$ python3 -q
>>> import numpy as np
>>> from numpy import linalg as LA
>>> np.set_printoptions(suppress=True, linewidth=120)
>>> data = np.array([[-0.27, -0.63, -0.18],
...     [0.06, 0.14, 0.04],
...     [-0.06, -0.14, -0.04],
...     [-0.45, -1.05, -0.3],
...     [-0.27, -0.63, -0.18],
...     [-0.54, -1.26, -0.36],
...     [-0.27, -0.63, -0.18],
...     [-0.03, -0.07, -0.02],
...     [0.12, 0.28, 0.08]])
>>> x0 = np.array([2, 0, 2])
>>> h1 = np.maximum(data @ x0, 0)
>>> np.maximum(data @ (3 * x0), 0)
array([0. , 0.6, 0. , 0. , 0. , 0. , 0. , 0. , 1.2])
>>> h1
array([0. , 0.2, 0. , 0. , 0. , 0. , 0. , 0. , 0.4])
>>> np.maximum(data @ x0, 0) - np.maximum(-data @ x0, 0)
array([-0.9,  0.2, -0.2, -1.5, -0.9, -1.8, -0.9, -0.1,  0.4])
>>> np.round(np.tanh(data @ x0), 2)
array([-0.72,  0.2 , -0.2 , -0.91, -0.72, -0.95, -0.72, -0.1 ,  0.38])
>>> data.T @ h1
array([0.06, 0.14, 0.04])
>>> feats = np.load("data.npy")
>>> feats
array([[0., 0., 0., 0., 0., 0., 0., 0., 0., 0., 0.],
       [0., 0., 1., 1., 0., 2., 2., 1., 2., 1., 0.],
       [0., 0., 2., 1., 2., 2., 0., 1., 1., 0., 1.],
       [0., 0., 0., 0., 0., 0., 2., 2., 1., 0., 2.],
       [0., 1., 1., 0., 2., 0., 1., 2., 1., 1., 0.],
       [0., 0., 2., 1., 0., 1., 2., 0., 1., 1., 0.],
       [0., 0., 2., 0., 2., 1., 2., 1., 1., 0., 0.],
       [0., 2., 0., 1., 1., 0., 1., 0., 0., 1., 1.],
       [0., 2., 0., 2., 0., 2., 2., 2., 2., 0., 2.],
       [0., 0., 2., 0., 2., 0., 2., 0., 1., 2., 1.],
       [0., 0., 0., 2., 2., 2., 2., 1., 1., 2., 1.]])
>>> np.argsort(-LA.norm(feats, axis=0).round(6), kind="stable")[:3]
array([6, 4, 2])
>>> U, sig, Vt = LA.svd(feats)
>>> np.argmax(sig[:-1] / (sig[1:] + 1e-6)) + 1
np.int64(10)
>>> sig.round(2)
array([10.32,  4.41,  3.25,  2.95,  2.88,  2.1 ,  1.84,  1.12,  0.64,  0.15,  0.  ])
>>> B = U[:, :10] @ np.diag(sig[:10]) @ Vt[:10]
>>> LA.matrix_rank(feats, rtol=0.05)
np.int64(9)
>>> round(float(LA.norm(feats - B, 2)), 2), sig[10]
(0.0, np.float64(0.0))
>>> round(np.abs(feats - B).max(), 2)
np.float64(0.0)
>>> r = LA.matrix_rank(feats)
>>> r
np.int64(10)
>>> N = LA.svd(feats)[2][r:].T
>>> [int(LA.matrix_rank(feats[:i])) for i in range(1, len(feats) + 1)]
[0, 1, 2, 3, 4, 5, 6, 7, 8, 9, 10]
>>> LA.matrix_rank(feats.T @ feats), LA.matrix_rank(feats @ feats.T)
(np.int64(10), np.int64(10))
>>> [int(LA.matrix_rank(np.delete(feats, i, axis=0))) for i in range(11)]
[10, 9, 9, 9, 9, 9, 9, 9, 9, 9, 9]
>>> N[:, 0] / N[np.abs(N[:, 0]).round(6).argmax(), 0]
array([1., 0., 0., 0., 0., 0., 0., 0., 0., 0., 0.])
>>> np.allclose(feats @ N, 0)
True
>>> [int(LA.matrix_rank(feats[:, :j + 1])) for j in range(11)]
[0, 1, 2, 3, 4, 5, 6, 7, 8, 9, 10]
>>> arr = np.loadtxt("case3.csv", delimiter=",")
>>> arr
array([[0., 0., 3., 0., 0., 0., 0., 0., 0., 0.],
       [0., 0., 4., 3., 9., 0., 0., 7., 6., 0.],
       [0., 0., 0., 0., 0., 0., 0., 0., 0., 0.],
       [0., 7., 0., 0., 0., 0., 0., 0., 0., 0.],
       [0., 0., 0., 0., 0., 0., 4., 0., 0., 0.],
       [0., 0., 9., 0., 0., 0., 0., 0., 0., 6.]])
>>> np.argsort(-LA.norm(arr, axis=0).round(6), kind="stable")[:3]
array([2, 4, 1])
>>> round(float(LA.norm(arr, 2) / LA.norm(arr)), 2)
0.74
>>> LA.matrix_rank(arr, rtol=0.1)
np.int64(5)
>>> U, sig, Vt = LA.svd(arr)
>>> sig.round(2)
array([14.42, 10.32,  7.  ,  4.  ,  1.6 ,  0.  ])
>>> np.argmax(sig[:-1] / (sig[1:] + 1e-6)) + 1
np.int64(5)
>>> B = U[:, :5] @ np.diag(sig[:5]) @ Vt[:5]
>>> np.round(LA.norm(arr - B, 2), 2), sig[5]
(np.float64(0.0), np.float64(0.0))
>>> np.round(np.abs(arr - B).max(), 2)
np.float64(0.0)
>>> B.round(2) + 0
array([[0., 0., 3., 0., 0., 0., 0., 0., 0., 0.],
       [0., 0., 4., 3., 9., 0., 0., 7., 6., 0.],
       [0., 0., 0., 0., 0., 0., 0., 0., 0., 0.],
       [0., 7., 0., 0., 0., 0., 0., 0., 0., 0.],
       [0., 0., 0., 0., 0., 0., 4., 0., 0., 0.],
       [0., 0., 9., 0., 0., 0., 0., 0., 0., 6.]])
>>> J = np.loadtxt("arr.csv", delimiter=",")
>>> J
array([[ 2.79,  2.9 , -0.11,  2.84,  2.72,  3.17,  5.95,  2.91],
       [ 1.12,  1.17, -0.08,  0.75,  1.04,  0.36,  2.11,  1.22],
       [ 2.09,  2.07,  0.26,  1.94,  1.48,  1.4 ,  4.02,  2.24],
       [ 1.01,  1.21,  0.14,  1.04,  0.79,  0.71,  2.03,  1.53],
       [-0.05,  0.26,  0.25, -0.24,  0.06,  0.25, -0.21,  0.23],
       [ 2.52,  3.24, -0.08,  2.94,  2.75,  3.29,  5.9 ,  2.73],
       [ 0.14,  0.18,  0.05,  0.21,  0.21,  0.14,  0.05, -0.02],
       [-0.11,  0.5 , -0.4 ,  0.06,  0.07,  0.4 ,  0.23,  0.15],
       [-0.44, -0.02,  0.21,  0.65,  0.02, -0.29,  0.09,  0.11],
       [ 1.05,  0.94,  0.15,  1.27,  1.01,  1.25,  2.19,  1.31]])
>>> B = np.array([[-2, -3, 3],
...     [0, 2, -3],
...     [3, 2, 3],
...     [-1, -2, -3],
...     [-2, 2, -1],
...     [1, -1, -2],
...     [-3, -3, 2],
...     [0, 1, -1]])
>>> LA.matrix_rank(np.vstack([J, B.T]))
np.int64(8)
>>> np.round(np.einsum("ij->j", J), 2)
array([10.12, 12.45,  0.39, 11.46, 10.15, 10.68, 22.36, 12.41])
>>> np.vstack([J, B.T]).shape
(13, 8)
>>> hat = J @ LA.solve(J.T @ J, J.T)
>>> np.round(np.diag(hat), 2)
array([0.6 , 0.95, 0.88, 0.56, 0.9 , 0.76, 0.97, 0.87, 0.94, 0.57])
>>> r = LA.matrix_rank(data)
>>> r
np.int64(1)
>>> N = LA.svd(data)[2][r:].T
>>> [int(LA.matrix_rank(data[:, :j + 1])) for j in range(3)]
[1, 1, 1]
>>> N.shape
(3, 2)
>>> [int(LA.matrix_rank(data[:i])) for i in range(1, len(data) + 1)]
[1, 1, 1, 1, 1, 1, 1, 1, 1]
